% python3 -q
>>> import numpy as np
>>> from numpy import linalg as LA
>>> np.set_printoptions(suppress=True, linewidth=200)
>>> X = np.loadtxt("block2.csv", delimiter=",")
>>> X
array([[-11.,   1.,  -2.,  -5.],
       [-16.,  -1.,  -4., -10.],
       [ 16.,  -1.,   7.,   5.],
       [ 16.,  -1.,   4.,   8.]])
>>> np.round(LA.det(X[::-1]), 1)
np.float64(90.0)
>>> round(float(LA.eigvals(X).sum().real), 1)
3.0
>>> round(float(LA.det(2 * X)), 1), round(float(LA.det(X)), 1)
(1440.0, 90.0)
>>> np.einsum("ij,ji->", X, X)
np.float64(47.0)
>>> np.round(LA.eigvals(X), 1)
array([-3.,  5.,  3., -2.])
>>> np.einsum("ii->", X)
np.float64(3.0)
>>> np.round(np.poly(X), 1)
array([  1.,  -3., -19.,  27.,  90.])
>>> x0 = np.array([1, -2, 1, 2])
>>> y = X @ x0
>>> c, lr = np.zeros(4), 1 / LA.norm(X, 2) ** 2
>>> for i in range(300):
...     c -= lr * X.T @ (X @ c - y)
...     if i % 50 == 0: print(i, round(LA.norm(X @ c - y), 1))
... 
0 1.6
50 1.3
100 1.2
150 1.1
200 1.0
250 0.9
>>> c.round(1)
array([ 1.8, -0.3,  0.2,  0.9])
>>> evals, V = LA.eig(X)
>>> np.round(np.sort(LA.eigvals(X @ X)), 1)
array([ 4.,  9.,  9., 25.])
>>> np.round(np.sort(LA.eigvals(LA.inv(X))), 1)
array([-0.5, -0.3,  0.2,  0.3])
>>> evals.round(1)
array([-3.,  5.,  3., -2.])
>>> np.round(X @ V[:, 0] - evals[0] * V[:, 0], 1) + 0
array([0., 0., 0., 0.])
>>> np.round(np.sort(LA.eigvals(X.T)), 1)
array([-3., -2.,  3.,  5.])
>>> x0 = np.array([-2, 4, -3, -4])
>>> h1 = np.maximum(X @ x0, 0)
>>> h1
array([52., 80.,  0.,  0.])
>>> X * (h1 > 1e-9)[:, None]
array([[-11.,   1.,  -2.,  -5.],
       [-16.,  -1.,  -4., -10.],
       [  0.,  -0.,   0.,   0.],
       [  0.,  -0.,   0.,   0.]])
>>> np.maximum(X @ x0, 0) - np.maximum(-X @ x0, 0)
array([ 52.,  80., -77., -80.])
>>> np.flatnonzero(h1 > 1e-9)
array([0, 1])
>>> X.reshape(4, 5)
Traceback (most recent call last):
  File "<python-input-29>", line 1, in <module>
    X.reshape(4, 5)
    ~~~~~~~~~^^^^^^
ValueError: cannot reshape array of size 16 into shape (4,5)
>>> X.ravel(order="F")
array([-11., -16.,  16.,  16.,   1.,  -1.,  -1.,  -1.,  -2.,  -4.,   7.,   4.,  -5., -10.,   5.,   8.])
>>> X.reshape(2, -1)
array([[-11.,   1.,  -2.,  -5., -16.,  -1.,  -4., -10.],
       [ 16.,  -1.,   7.,   5.,  16.,  -1.,   4.,   8.]])
>>> X.reshape(-1, 2)
array([[-11.,   1.],
       [ -2.,  -5.],
       [-16.,  -1.],
       [ -4., -10.],
       [ 16.,  -1.],
       [  7.,   5.],
       [ 16.,  -1.],
       [  4.,   8.]])
>>> T = X.reshape(4, 2, -1)
>>> T.shape
(4, 2, 2)
>>> T[:, 0]
array([[-11.,   1.],
       [-16.,  -1.],
       [ 16.,  -1.],
       [ 16.,  -1.]])
>>> T.transpose(1, 0, 2)
array([[[-11.,   1.],
        [-16.,  -1.],
        [ 16.,  -1.],
        [ 16.,  -1.]],

       [[ -2.,  -5.],
        [ -4., -10.],
        [  7.,   5.],
        [  4.,   8.]]])
>>> np.swapaxes(T, 1, 2)[1]
array([[-16.,  -4.],
       [ -1., -10.]])
>>> T.sum(axis=1)
array([[-13.,  -4.],
       [-20., -11.],
       [ 23.,   4.],
       [ 20.,   7.]])
>>> B = np.array([[1, 7], [9, 4]])
>>> basis = np.array([[-1, -2], [-2, 0]])
>>> F = np.kron(B, basis)
>>> F
array([[ -1,  -2,  -7, -14],
       [ -2,   0, -14,   0],
       [ -9, -18,  -4,  -8],
       [-18,   0,  -8,   0]])
>>> def softmax(z):
...     e = np.exp(z - z.max(axis=-1, keepdims=True))
...     return e / e.sum(axis=-1, keepdims=True)
... 
>>> np.round(softmax(F[1]), 1) + 0
array([0.1, 0.5, 0. , 0.5])
>>> np.round(softmax(10 * F[1]), 1) + 0
array([0. , 0.5, 0. , 0.5])
>>> np.round(softmax(F[1] + -2), 1) + 0
array([0.1, 0.5, 0. , 0.5])
>>> np.round(softmax(F).sum(axis=1), 1)
array([1., 1., 1., 1.])
>>> S = F @ F.T / np.sqrt(4)
>>> np.round(softmax(S)[1] @ F, 1) + 0
array([ -2.,   0., -14.,   0.])
>>> np.round(softmax(S + np.triu(np.full(S.shape, -np.inf), 1)), 1) + 0
array([[1., 0., 0., 0.],
       [0., 1., 0., 0.],
       [0., 0., 1., 0.],
       [0., 0., 0., 1.]])
>>> softmax(S).round(6).argmax(axis=1)
array([0, 1, 2, 3])
>>> u = np.array([-1, 2, 0, 1])
>>> B = F + np.outer(u, np.eye(4)[0])
>>> LA.matrix_rank(LA.inv(B) - LA.inv(F), tol=1e-8)
np.int64(1)
>>> B
array([[ -2.,  -2.,  -7., -14.],
       [  0.,   0., -14.,   0.],
       [ -9., -18.,  -4.,  -8.],
       [-17.,   0.,  -8.,   0.]])
>>> LA.matrix_rank(B - F)
np.int64(1)
>>> rng = np.random.default_rng(971238)
>>> idx = rng.permutation(4)
>>> idx
array([2, 3, 0, 1])
>>> B = F[idx][:, idx]
>>> np.round(LA.det(B), 1), round(LA.det(F[idx]), 1)
(np.float64(55696.0), np.float64(55696.0))
>>> np.round(np.sort(np.abs(LA.eigvals(B))), 1)
array([ 8.7, 14.3, 16.5, 27.1])
>>> P = np.triu(np.array([[0, 0, 2, 2], [0, 3, -3, 2], [-2, -1, 1, 2], [3, -1, -2, 1]]), 1) + np.eye(4)
>>> B = P @ F @ LA.inv(P)
>>> LA.matrix_rank(B)
np.int64(4)
>>> x0 = np.array([3, 2, 0, 2])
>>> y = F @ x0
>>> y
array([-35,  -6, -79, -54])
>>> np.round(LA.solve(F.T, F[2]), 1)
array([-0., -0.,  1., -0.])
>>> np.round(LA.solve(F, -1 * y), 1) + 0
array([-3., -2.,  0., -2.])
>>> K = np.load("w.npy")
>>> K
array([[-2, -2, -2],
       [-2, -4, -4],
       [-2, -4, -6]])
>>> # equal to its transpose
>>> np.round(LA.eigvalsh(K).min(), 1)
np.float64(-10.1)
>>> [round(float(LA.det(K[:i, :i])), 2) + 0 for i in range(1, 4)]
[-2.0, 4.0, -8.0]
>>> np.all(LA.eigvalsh(K) > 0)
np.False_
>>> B = np.array([[4, -3, -3], [-4, 1, 0]])
>>> basis = np.kron(B, K)
>>> basis.shape
(6, 9)
>>> arr = np.load("mat.npy")
>>> arr
array([[6, 0, 0, 0, 0, 0],
       [7, 2, 0, 0, 0, 0],
       [4, 6, 0, 0, 0, 0],
       [0, 0, 6, 0, 0, 0],
       [0, 0, 7, 2, 0, 0],
       [0, 0, 4, 6, 0, 0],
       [0, 0, 0, 0, 6, 0],
       [0, 0, 0, 0, 7, 2],
       [0, 0, 0, 0, 4, 6]])
>>> x0 = np.array([-1, 1, 3, 1, 3, 3])
>>> y = arr @ x0
>>> y
array([-6, -5,  2, 18, 23, 18, 18, 27, 30])
>>> np.round(LA.pinv(arr) @ arr, 1) + 0
array([[1., 0., 0., 0., 0., 0.],
       [0., 1., 0., 0., 0., 0.],
       [0., 0., 1., 0., 0., 0.],
       [0., 0., 0., 1., 0., 0.],
       [0., 0., 0., 0., 1., 0.],
       [0., 0., 0., 0., 0., 1.]])
>>> np.round(LA.solve(arr.T @ arr, arr.T @ y), 1)
array([-1.,  1.,  3.,  1.,  3.,  3.])
>>> y = y + 0.3 * rng.normal(size=9)
>>> y.round(1)
array([-5.4, -4.7,  2.1, 18.2, 23.1, 18.2, 18. , 26.9, 29.6])
>>> c, *_ = LA.lstsq(arr, y)
>>> np.round(LA.norm(y - arr @ c), 1)
np.float64(0.2)
>>> c.round(1)
array([-0.9,  1. ,  3. ,  1. ,  3. ,  2.9])
>>> [round(float(LA.norm(LA.solve(arr.T @ arr + lam * np.eye(6), arr.T @ y))), 2) for lam in (0, 1, 10, 100)]
[5.43, 5.37, 4.88, 2.79]
>>> T = np.stack([F, 5 * F, F[::-1]])
>>> np.einsum("bij,cij->bc", T, T)
array([[ 1323,  6615,   296],
       [ 6615, 33075,  1480],
       [  296,  1480,  1323]])
>>> T.shape
(3, 4, 4)
>>> LA.matrix_rank(T)
array([4, 4, 4])
>>> T.sum(axis=0)
array([[ -24,  -12,  -50,  -84],
       [ -21,  -18,  -88,   -8],
       [ -56, -108,  -38,  -48],
       [-109,   -2,  -55,  -14]])
>>> LA.matrix_rank(T.reshape(3, -1))
np.int64(2)
>>> np.count_nonzero(arr)
np.int64(15)
>>> arr - arr[0]
array([[ 0,  0,  0,  0,  0,  0],
       [ 1,  2,  0,  0,  0,  0],
       [-2,  6,  0,  0,  0,  0],
       [-6,  0,  6,  0,  0,  0],
       [-6,  0,  7,  2,  0,  0],
       [-6,  0,  4,  6,  0,  0],
       [-6,  0,  0,  0,  6,  0],
       [-6,  0,  0,  0,  7,  2],
       [-6,  0,  0,  0,  4,  6]])
>>> LA.matrix_rank(arr)
np.int64(6)
>>> round(LA.norm(arr), 1)
np.float64(20.6)
>>> np.zeros(9, 6)
Traceback (most recent call last):
  File "<python-input-103>", line 1, in <module>
    np.zeros(9, 6)
    ~~~~~~~~^^^^^^
TypeError: Cannot interpret '6' as a data type
>>> np.round(LA.svd(arr, compute_uv=False), 1)
array([10.9, 10.9, 10.9,  4.7,  4.7,  4.7])
>>> np.unravel_index(np.abs(arr).argmax(), arr.shape)
(np.int64(1), np.int64(0))
>>> np.diff(arr, axis=0)
array([[ 1,  2,  0,  0,  0,  0],
       [-3,  4,  0,  0,  0,  0],
       [-4, -6,  6,  0,  0,  0],
       [ 0,  0,  1,  2,  0,  0],
       [ 0,  0, -3,  4,  0,  0],
       [ 0,  0, -4, -6,  6,  0],
       [ 0,  0,  0,  0,  1,  2],
       [ 0,  0,  0,  0, -3,  4]])
>>> arr.shape
(9, 6)
>>> idx = rng.permutation(6)
>>> B = arr[:, idx] * rng.choice([-1, 1], 6)
>>> B
array([[ 0,  6,  0,  0,  0,  0],
       [-2,  7,  0,  0,  0,  0],
       [-6,  4,  0,  0,  0,  0],
       [ 0,  0,  0,  0,  0,  6],
       [ 0,  0,  0,  0, -2,  7],
       [ 0,  0,  0,  0, -6,  4],
       [ 0,  0,  6,  0,  0,  0],
       [ 0,  0,  7, -2,  0,  0],
       [ 0,  0,  4, -6,  0,  0]])
>>> U, _, VT = LA.svd(arr.T @ B)
>>> np.round(LA.lstsq(arr, B)[0], 1) + 0
array([[ 0.,  1.,  0.,  0.,  0.,  0.],
       [-1.,  0.,  0.,  0.,  0.,  0.],
       [ 0.,  0.,  0.,  0.,  0.,  1.],
       [ 0.,  0.,  0.,  0., -1.,  0.],
       [ 0.,  0.,  1.,  0.,  0.,  0.],
       [ 0.,  0.,  0., -1.,  0.,  0.]])
>>> np.round(U @ VT, 1) + 0
array([[ 0.,  1.,  0.,  0.,  0.,  0.],
       [-1.,  0.,  0.,  0.,  0.,  0.],
       [ 0.,  0.,  0.,  0.,  0.,  1.],
       [ 0.,  0.,  0.,  0., -1.,  0.],
       [ 0.,  0.,  1.,  0.,  0.,  0.],
       [ 0.,  0.,  0., -1.,  0.,  0.]])
>>> A = np.loadtxt("run5.csv", delimiter=",")
>>> A
array([[  0.,   1.,   0.],
       [ -1.,  -1.,   3.],
       [ -4.,  -1.,   4.],
       [ -1.,  -1.,   7.],
       [  1.,  -3.,   6.],
       [  1.,  -3.,   7.],
       [  1.,  -6.,   9.],
       [  0.,  -5.,   7.],
       [ -3.,  -7.,   5.],
       [ -2.,  -8.,   7.],
       [ -2.,  -9.,   5.],
       [ -4., -11.,   4.],
       [ -7., -12.,   5.],
       [-10.,  -9.,   8.]])
>>> x0 = np.array([-1, -3, -1])
>>> A @ x0
array([-3.,  1.,  3., -3.,  2.,  1.,  8.,  8., 19., 19., 24., 33., 38., 29.])
>>> A @ (2 * x0)
array([-6.,  2.,  6., -6.,  4.,  2., 16., 16., 38., 38., 48., 66., 76., 58.])
>>> (A @ x0).argmax()
np.int64(12)
>>> np.einsum("ij,j->i", A, x0)
array([-3.,  1.,  3., -3.,  2.,  1.,  8.,  8., 19., 19., 24., 33., 38., 29.])
>>> LA.norm(A @ x0) <= LA.norm(A, 2) * LA.norm(x0) + 1e-9
np.True_
